$ python3 -q
>>> import numpy as np
>>> from numpy import linalg as LA
>>> np.set_printoptions(precision=3, suppress=True, linewidth=160)
>>> data = np.loadtxt("data.csv", delimiter=",")
>>> data
array([[ 0.149, -0.119,  0.02 ],
       [-0.706,  0.508, -0.159],
       [-0.345,  0.178, -0.08 ],
       [ 1.   , -0.998,  0.446],
       [-0.129,  0.226,  0.02 ],
       [-0.762,  0.611, -0.159],
       [-0.282,  0.159, -0.06 ],
       [-0.706,  0.68 , -0.08 ],
       [-0.91 ,  0.824, -0.217],
       [ 0.976, -0.96 ,  0.235],
       [ 0.856, -0.658,  0.235],
       [ 0.979, -0.944,  0.31 ],
       [-0.885,  0.837, -0.159],
       [ 0.984, -0.979,  0.217],
       [ 0.653, -0.686,  0.04 ],
       [ 0.273, -0.336,  0.   ],
       [ 0.641, -0.592,  0.08 ],
       [-0.735,  0.647, -0.119],
       [-0.119, -0.119, -0.08 ],
       [ 0.999, -0.997,  0.478],
       [ 0.757, -0.716,  0.1  ],
       [-0.74 ,  0.691, -0.1  ],
       [-0.31 ,  0.38 ,  0.   ],
       [-0.923,  0.854, -0.217],
       [-0.168,  0.273,  0.02 ],
       [-0.912,  0.848, -0.197],
       [-0.957,  0.945, -0.178]])
>>> w1 = np.array([[2, 3], [1, 1], [2, 2]])
>>> beta = np.array([1, 2])
>>> hid = np.maximum(data @ w1 + beta, 0)
>>> (hid > 0).astype(int)
array([[1, 1],
       [0, 1],
       [1, 1],
       [1, 1],
       [1, 1],
       [0, 1],
       [1, 1],
       [1, 1],
       [0, 0],
       [1, 1],
       [1, 1],
       [1, 1],
       [0, 0],
       [1, 1],
       [1, 1],
       [1, 1],
       [1, 1],
       [0, 1],
       [1, 1],
       [1, 1],
       [1, 1],
       [1, 1],
       [1, 1],
       [0, 0],
       [1, 1],
       [0, 0],
       [0, 0]])
>>> (hid > 0).mean(axis=0)
array([0.704, 0.815])
>>> cent = np.array([[1, -2], [1, 2]])
>>> w1 @ cent
array([[5, 2],
       [2, 0],
       [4, 0]])
>>> (hid @ cent).round(6).argmax(axis=1)
array([0, 1, 0, 0, 0, 1, 0, 1, 0, 0, 0, 0, 0, 0, 0, 0, 0, 1, 0, 0, 0, 1, 0, 0, 0, 0, 0])
>>> Xc = data - data.mean(axis=0)
>>> V = LA.svd(Xc)[2][:1]
>>> Y = Xc - Xc @ V.T @ V
>>> (Xc @ V.T).std(axis=0)
array([1.013])
>>> cent = data[[16, 21]].astype(float)
>>> for _ in range(4):
...     idx = LA.norm(data[:, None] - cent, axis=-1).argmin(axis=1)
...     cent = np.array([data[idx == j].mean(axis=0) for j in range(2)])
... 
>>> idx
array([0, 1, 1, 0, 1, 1, 1, 1, 1, 0, 0, 0, 1, 0, 0, 0, 0, 1, 1, 0, 0, 1, 1, 1, 1, 1, 1])
>>> np.abs(cent[1] - cent[0]).argmax()
np.int64(0)
>>> Y = np.c_[data[:, :2] @ np.array([[1, 3], [1, 1]]), np.array([0, 0, 0, 2, 1, 2, 0, -1, -1, -1, 0, 0, -2, 2, 0, -2, 0, -1, 0, 2, 0, -1, 0, -1, -1, -1, 1])]
>>> Y
array([[ 0.03 ,  0.328,  0.   ],
       [-0.198, -1.61 ,  0.   ],
       [-0.167, -0.857,  0.   ],
       [ 0.002,  2.002,  2.   ],
       [ 0.097, -0.161,  1.   ],
       [-0.151, -1.675,  2.   ],
       [-0.123, -0.687,  0.   ],
       [-0.026, -1.438, -1.   ],
       [-0.086, -1.906, -1.   ],
       [ 0.016,  1.968, -1.   ],
       [ 0.198,  1.91 ,  0.   ],
       [ 0.035,  1.993,  0.   ],
       [-0.048, -1.818, -2.   ],
       [ 0.005,  1.973,  2.   ],
       [-0.033,  1.273,  0.   ],
       [-0.063,  0.483, -2.   ],
       [ 0.049,  1.331,  0.   ],
       [-0.088, -1.558, -1.   ],
       [-0.238, -0.476,  0.   ],
       [ 0.002,  2.   ,  2.   ],
       [ 0.041,  1.555,  0.   ],
       [-0.049, -1.529, -1.   ],
       [ 0.07 , -0.55 ,  0.   ],
       [-0.069, -1.915, -1.   ],
       [ 0.105, -0.231, -1.   ],
       [-0.064, -1.888, -1.   ],
       [-0.012, -1.926,  1.   ]])
>>> LA.norm(LA.qr(data)[0].T @ Y, axis=0) ** 2 / ((Y ** 2).sum(axis=0) + 1e-12)
array([1.   , 1.   , 0.264])
>>> np.round(LA.lstsq(data, Y[:, 0])[0], 3) + 0
array([1., 1., 0.])
>>> A = np.load("sample10.npy")
>>> A
array([[-0.111,  0.188,  0.339],
       [ 0.   , -0.136, -0.92 ],
       [-0.889,  0.416, -0.121],
       [ 0.444,  0.879, -0.157]])
>>> x0 = np.array([2, -1, 0])
>>> y = A @ x0
>>> beta, lr = np.zeros(3), 1 / LA.norm(A, 2) ** 2
>>> for i in range(250):
...     beta -= lr * A.T @ (A @ beta - y)
...     if i % 50 == 0: print(i, round(LA.norm(A @ beta - y), 3))
... 
0 0.0
50 0.0
100 0.0
150 0.0
200 0.0
>>> beta.round(3) + 0
array([ 2., -1.,  0.])
>>> round(LA.cond(A), 3)
np.float64(1.0)
>>> Q, V = LA.qr(A[:, :2])[0], LA.qr(A[:, 2:])[0]
>>> s = LA.svd(Q.T @ V, compute_uv=False)
>>> s.round(3) + 0
array([0.])
>>> np.round(LA.norm(Q @ Q.T - V @ V.T, 2), 3)
np.float64(1.0)
>>> Q, _ = LA.qr(np.array([[-2.4, 0.2, 0.8], [0.1, -0.8, -0.9], [-1.4, 2.3, 0.6]]))
>>> F = -3 * Q
>>> F
array([[ 2.59 ,  1.439,  0.473],
       [-0.108,  1.11 , -2.785],
       [ 1.511, -2.387, -1.01 ]])
>>> rng = np.random.default_rng(75)
>>> Y = F + rng.integers(-2, 3, (3, 1)) @ rng.integers(-2, 3, (1, 3))
>>> Y
array([[ 0.59 ,  3.439,  1.473],
       [ 1.892, -0.89 , -3.785],
       [ 3.511, -4.387, -2.01 ]])
>>> LA.matrix_rank(Y - F, tol=1e-8)
np.int64(1)
>>> np.abs(Y - F).sum(axis=1)
array([5., 5., 5.])
>>> np.round(LA.svd(Y - F, compute_uv=False), 3) + 0
array([5.196, 0.   , 0.   ])
>>> x0 = np.array([-2, -2, 0])
>>> y = Y @ x0
>>> y
array([-8.057, -2.004,  1.753])
>>> np.round(LA.solve(Y, y + Y[:, 0]), 3) + 0
array([-1., -2.,  0.])
>>> np.round(LA.solve(Y, y), 3) + 0
array([-2., -2.,  0.])
>>> gram = np.cov(data, rowvar=False)
>>> np.corrcoef(data.T)
array([[ 1.   , -0.993,  0.917],
       [-0.993,  1.   , -0.9  ],
       [ 0.917, -0.9  ,  1.   ]])
>>> gram
array([[ 0.549, -0.514,  0.132],
       [-0.514,  0.488, -0.122],
       [ 0.132, -0.122,  0.038]])
